In [1]: import numpy as np

In [2]: from numpy import linalg as LA

In [3]: np.set_printoptions(suppress=True, linewidth=120)

In [4]: W0 = np.load("out16.npy")

In [5]: print(W0)
[[  1  -3   2   2   1  -2]
 [ -1  -1   4  -1   0   1]
 [ -1  -3   7  -3   3   1]
 [  2  -2   8  -5   6   1]
 [  3   0   7  -5   6  -2]
 [  2  -2   6  -8   7   0]
 [  4  -2   4 -11   4  -2]
 [  1  -4   1  -8   6  -2]
 [ -1  -3  -2  -7   3  -4]
 [ -3  -4   0  -6   0  -6]
 [ -6  -5   0  -9   1  -8]
 [ -4  -5   0 -10   2  -8]
 [ -6  -7  -1  -9   0  -9]
 [ -9  -8   1 -12  -3  -7]
 [-10  -6   4 -12   0  -7]
 [-13  -6   3 -12  -3  -8]
 [-15  -8   0 -15  -5 -10]
 [-18 -10   2 -18  -6  -8]
 [-17 -12   5 -15  -8  -6]
 [-15 -15   3 -17  -7  -4]
 [-14 -18   5 -18  -5  -6]
 [-16 -17   3 -17  -8  -5]
 [-18 -17   0 -20  -5  -3]
 [-21 -15   2 -23  -2  -3]
 [-22 -13   5 -26   0   0]
 [-19 -12   4 -23  -3   3]
 [-19 -12   4 -22  -4   0]
 [-17 -12   2 -21  -3   1]
 [-20 -14  -1 -20  -1  -1]
 [-20 -16   1 -23   2  -3]
 [-23 -18  -2 -26   2  -2]
 [-26 -19  -4 -28   5  -2]
 [-24 -21  -6 -25   6  -5]
 [-21 -22  -4 -28   9  -5]
 [-19 -25  -7 -30   9  -4]
 [-17 -22  -4 -32  12  -2]]

In [6]: G = W0.T @ W0

In [7]: print(G)
[[ 7932  6441   -66  9168   147  1551]
 [ 6441  5739    -2  7933  -252  1365]
 [  -66    -2   542  -209  -205   -50]
 [ 9168  7933  -209 11549  -453  1926]
 [  147  -252  -205  -453   917    83]
 [ 1551  1365   -50  1926    83   835]]

In [8]: print(np.round(LA.eigvalsh(G)[::-1], 2))
[24953.27  1198.11   592.15   499.91   180.75    89.81]

In [9]: print(np.trace(G), (W0 ** 2).sum())
27514 27514

In [10]: print((W0 @ W0.T).shape)
(36, 36)

In [11]: print(np.round(np.abs(LA.svd(G)[2][-1]), 2))
[0.49 0.21 0.39 0.58 0.45 0.13]

In [12]: print(LA.matrix_rank(G, rtol=0.1))
1

In [13]: print(np.round(LA.norm(G, 2) / LA.norm(G), 2))
1.0

In [14]: Ac = (W0 - W0.mean(axis=0)) / W0.std(axis=0)

In [15]: print(np.round(Ac.std(axis=0), 2))
[1. 1. 1. 1. 1. 1.]

In [16]: beta = LA.lstsq(np.delete(Ac, 5, axis=1), Ac[:, 5])[0]

In [17]: print(round(float(1 - np.var(Ac[:, 5] - np.delete(Ac, 5, axis=1) @ beta)), 2))
0.38
